% ipython --no-banner

In [1]: import numpy as np

In [2]: import numpy.linalg as la

In [3]: np.set_printoptions(precision=2, suppress=True, linewidth=100, floatmode="fixed")

In [4]: def tidy(a):
   ...:     return np.round(a, 2) + 0
   ...: 

In [5]: X, _ = la.qr(np.array([[0.1, -2.2, -0.9], [1.6, -0.5, 1.0], [-0.6, -1.4, 0.3]]))

In [6]: tidy(X)
Out[6]: 
array([[-0.06,  0.83, -0.56],
       [-0.93,  0.15,  0.32],
       [ 0.35,  0.54,  0.76]])

In [7]: np.allclose(X @ X.T, X.T @ X)
Out[7]: True

In [8]: tidy(la.det(X))
Out[8]: np.float64(1.0)

In [9]: assert X == X.T
---------------------------------------------------------------------------
ValueError                                Traceback (most recent call last)
Cell In[9], line 1
----> 1 assert X == X.T

ValueError: The truth value of an array with more than one element is ambiguous. Use a.any() or a.all()

In [10]: tidy(np.sort(np.abs(la.eigvals(X))))
Out[10]: array([1.00, 1.00, 1.00])

In [11]: tidy((X - X.T) / 2)
Out[11]: 
array([[ 0.00,  0.88, -0.45],
       [-0.88,  0.00, -0.11],
       [ 0.45,  0.11,  0.00]])

In [12]: M2 = X / np.sqrt((X ** 2).mean(axis=1, keepdims=True))

In [13]: la.matrix_rank(M2) == la.matrix_rank(X)
Out[13]: np.True_

In [14]: r0, g = X[0], X[1]

In [15]: tidy(r0 @ r0)
Out[15]: np.float64(1.0)

In [16]: p = (r0 @ g) / (r0 @ r0) * r0

In [17]: tidy(la.norm(r0 + g) ** 2 + la.norm(r0 - g) ** 2)
Out[17]: np.float64(4.0)

In [18]: tidy(g - p)
Out[18]: array([-0.93,  0.15,  0.32])

In [19]: F = np.load("sample17.npy")

In [20]: F
Out[20]: 
array([[-2, -2],
       [-2, -4]])

In [21]: t = np.radians(72)

In [22]: r_ = np.eye(2)

In [23]: r_[0, 0] = r_[1, 1] = np.cos(t)

In [24]: r_[0, 1], r_[1, 0] = -np.sin(t), np.sin(t)

In [25]: tidy(r_)
Out[25]: 
array([[ 0.31, -0.95],
       [ 0.95,  0.31]])

In [26]: M2 = F @ r_.T

In [27]: tidy(la.svd(F, compute_uv=False)), tidy(la.svd(M2, compute_uv=False))
Out[27]: (array([5.24, 0.76]), array([5.24, 0.76]))

In [28]: tidy(np.abs(M2 - F).max(axis=0))
Out[28]: array([5.19, 0.86])

In [29]: tidy(M2)
Out[29]: 
array([[ 1.28, -2.52],
       [ 3.19, -3.14]])

In [30]: tidy(la.det(r_)), tidy(np.trace(r_))
Out[30]: (np.float64(1.0), np.float64(0.62))

In [31]: np.allclose(F @ F.T, M2 @ M2.T)
Out[31]: True

In [32]: np.allclose(la.norm(F, axis=1), la.norm(M2, axis=1))
Out[32]: True

In [33]: rng = np.random.default_rng(73)

In [34]: labels = rng.permutation(2)

In [35]: labels
Out[35]: array([0, 1])

In [36]: M2 = F[labels][:, labels]

In [37]: np.allclose(M2, F)
Out[37]: True

In [38]: np.trace(M2)
Out[38]: np.int64(-6)

In [39]: M2
Out[39]: 
array([[-2, -2],
       [-2, -4]])

In [40]: x0 = np.array([-2, -3])

In [41]: a = np.maximum(F @ x0, 0)

In [42]: a
Out[42]: array([10, 16])

In [43]: np.flatnonzero(a > 1e-9)
Out[43]: array([0, 1])

In [44]: F.T @ a
Out[44]: array([-52, -84])

In [45]: np.maximum(F @ x0, 0) - np.maximum(-F @ x0, 0)
Out[45]: array([10, 16])

In [46]: tidy(np.tanh(F @ x0))
Out[46]: array([1.00, 1.00])

In [47]: x0 = np.array([2, 9])

In [48]: np.einsum("ij,j->i", F, x0)
Out[48]: array([-22, -40])

In [49]: F @ (2 * x0)
Out[49]: array([-44, -80])

In [50]: F @ x0
Out[50]: array([-22, -40])

In [51]: F @ np.ones(2)
Out[51]: array([-4.00, -6.00])

In [52]: (F * x0).sum(axis=1)
Out[52]: array([-22, -40])

In [53]: arr = np.cumsum(np.array([[-5, 1, 0],
    ...:     [-3, 4, -1],
    ...:     [3, 1, 2],
    ...:     [4, 3, 3],
    ...:     [-5, 2, -4],
    ...:     [0, -2, -3],
    ...:     [-2, 4, -4],
    ...:     [1, 2, 4],
    ...:     [-3, -4, 5],
    ...:     [4, 2, -5],
    ...:     [-4, -2, 4],
    ...:     [-2, -3, -2],
    ...:     [-5, 5, -4],
    ...:     [-4, 2, 1],
    ...:     [-1, -5, -2],
    ...:     [-3, -4, 1],
    ...:     [-4, -3, 3]]), axis=0)

In [54]: arr
Out[54]: 
array([[ -5,   1,   0],
       [ -8,   5,  -1],
       [ -5,   6,   1],
       [ -1,   9,   4],
       [ -6,  11,   0],
       [ -6,   9,  -3],
       [ -8,  13,  -7],
       [ -7,  15,  -3],
       [-10,  11,   2],
       [ -6,  13,  -3],
       [-10,  11,   1],
       [-12,   8,  -1],
       [-17,  13,  -5],
       [-21,  15,  -4],
       [-22,  10,  -6],
       [-25,   6,  -5],
       [-29,   3,  -2]])

In [55]: cen = arr - arr.mean(axis=0)

In [56]: evecs = la.svd(cen)[2][:1]

In [57]: M2 = cen - cen @ evecs.T @ evecs

In [58]: tidy((cen @ evecs.T).std(axis=0))
Out[58]: array([8.04])

In [59]: la.norm(M2, axis=1).round(6).argmax()
Out[59]: np.int64(0)

In [60]: tidy(np.diag(evecs.T @ evecs))
Out[60]: array([0.95, 0.00, 0.04])

In [61]: labels = arr[:, 2] > np.median(arr[:, 2])

In [62]: r0 = arr[labels].mean(axis=0) - arr[~labels].mean(axis=0)

In [63]: tidy(r0)
Out[63]: array([ 8.54, -3.03,  4.97])

In [64]: labels.astype(int)
Out[64]: array([1, 1, 1, 1, 1, 0, 0, 0, 1, 0, 1, 1, 0, 0, 0, 0, 0])

In [65]: ((arr - arr.mean(axis=0)) @ r0 > 0).astype(int)
Out[65]: array([1, 1, 1, 1, 1, 1, 0, 1, 1, 1, 1, 1, 0, 0, 0, 0, 0])

In [66]: feats = np.load("mat.npy")

In [67]: feats
Out[67]: 
array([[ -8.75,  23.97,   7.14],
       [ -7.00,  17.71,   5.28],
       [  2.24,  -6.82,  -1.62],
       [  3.58,  -8.84,  -2.28],
       [ 10.50, -26.85,  -8.41],
       [ -2.89,   9.01,   2.68],
       [  5.47, -15.04,  -4.21],
       [ -1.24,   2.62,   0.86],
       [ 10.38, -26.64,  -7.85],
       [  2.49,  -5.75,  -2.01],
       [  6.99, -18.25,  -5.96],
       [  0.16,   0.44,  -0.51],
       [  7.63, -20.83,  -5.67],
       [ -8.87,  23.54,   7.27],
       [  3.66,  -8.78,  -3.11],
       [ -7.40,  21.37,   6.27],
       [ -2.20,   5.89,   2.08],
       [  0.37,   0.45,   0.42],
       [ -7.58,  20.61,   6.42],
       [ -0.01,   0.27,   0.08]])

In [68]: M2 = feats / la.norm(feats, axis=1, keepdims=True)

In [69]: C2 = M2 @ M2.T

In [70]: tidy(np.degrees(np.arccos(np.clip(C2[7, 14], -1, 1))))
Out[70]: np.float64(176.98)

In [71]: (C2 - 2 * np.eye(20)).round(6).argmax(axis=1)
Out[71]: array([18, 13, 12,  8, 10, 15, 12,  1,  4, 14,  4, 19,  6, 18,  9,  0, 18, 19, 13,  5])

In [72]: x0 = np.array([3, 1, 1])

In [73]: target = feats @ x0

In [74]: try:
    ...:     la.solve(feats, target)
    ...: except la.LinAlgError as e:
    ...:     print(repr(e))
    ...: 
LinAlgError('Last 2 dimensions of the array must be square')

In [75]: tidy(la.solve(feats.T @ feats, feats.T @ target))
Out[75]: array([3.00, 1.00, 1.00])

In [76]: target = target + 0.02 * rng.normal(size=20)

In [77]: tidy(target)
Out[77]: 
array([ 4.88,  1.98, -1.71, -0.37, -3.80,  3.03, -2.86, -0.26, -3.33, -0.32, -3.27,  0.39, -3.58,
        4.22, -0.91,  5.48,  1.35,  1.94,  4.30,  0.32])

In [78]: c, *_ = la.lstsq(feats, target)

In [79]: c.round()
Out[79]: array([3.00, 1.00, 1.00])

In [80]: tidy(c)
Out[80]: array([3.01, 0.99, 1.03])

In [81]: J = np.loadtxt("data.csv", delimiter=",")

In [82]: J
Out[82]: 
array([[ 10.67,   8.56,  -2.11],
       [ 12.14,   8.56,  -1.37],
       [  8.56,   7.73,  -3.99],
       [ 17.66,  14.01,   6.84],
       [  7.82,   5.62,  -6.47],
       [  6.90,   5.48,  -7.07],
       [  6.14,   3.77,  -9.16],
       [  8.05,   5.76,  -6.21],
       [  9.98,   8.04,  -2.97],
       [  6.05,   4.58,  -8.40],
       [  9.39,   7.20,  -4.10],
       [  6.11,   4.08,  -8.86],
       [  5.16,   3.17, -10.25],
       [  8.76,   7.85,  -3.77],
       [  7.91,   5.65,  -6.40],
       [  9.39,   6.61,  -4.69],
       [ 11.26,   8.87,  -1.49],
       [  1.54,   0.27, -14.95],
       [  4.49,   3.29, -10.46],
       [  5.87,   4.27,  -8.79]])

In [83]: cen = J - J.mean(axis=0)

In [84]: evecs = la.svd(cen)[2][:2]

In [85]: M2 = cen - cen @ evecs.T @ evecs

In [86]: tidy(la.norm(M2) / la.norm(cen))
Out[86]: np.float64(0.0)

In [87]: ev, evecs = la.eig(F)

In [88]: tidy(np.sort(la.eigvals(F.T)))
Out[88]: array([-5.24, -0.76])

In [89]: tidy(np.sort(la.eigvals(la.inv(F))))
Out[89]: array([-1.31, -0.19])

In [90]: tidy(np.prod(ev))
Out[90]: np.float64(4.0)

In [91]: la.matrix_rank(J, rtol=0.1)
Out[91]: np.int64(2)

In [92]: tidy(np.abs(la.svd(J)[2][-1]))
Out[92]: array([0.62, 0.78, 0.04])

In [93]: tidy(la.norm(J, 2) / la.norm(J))
Out[93]: np.float64(0.9)

In [94]: round(np.log10(la.cond(J)))
Out[94]: 1
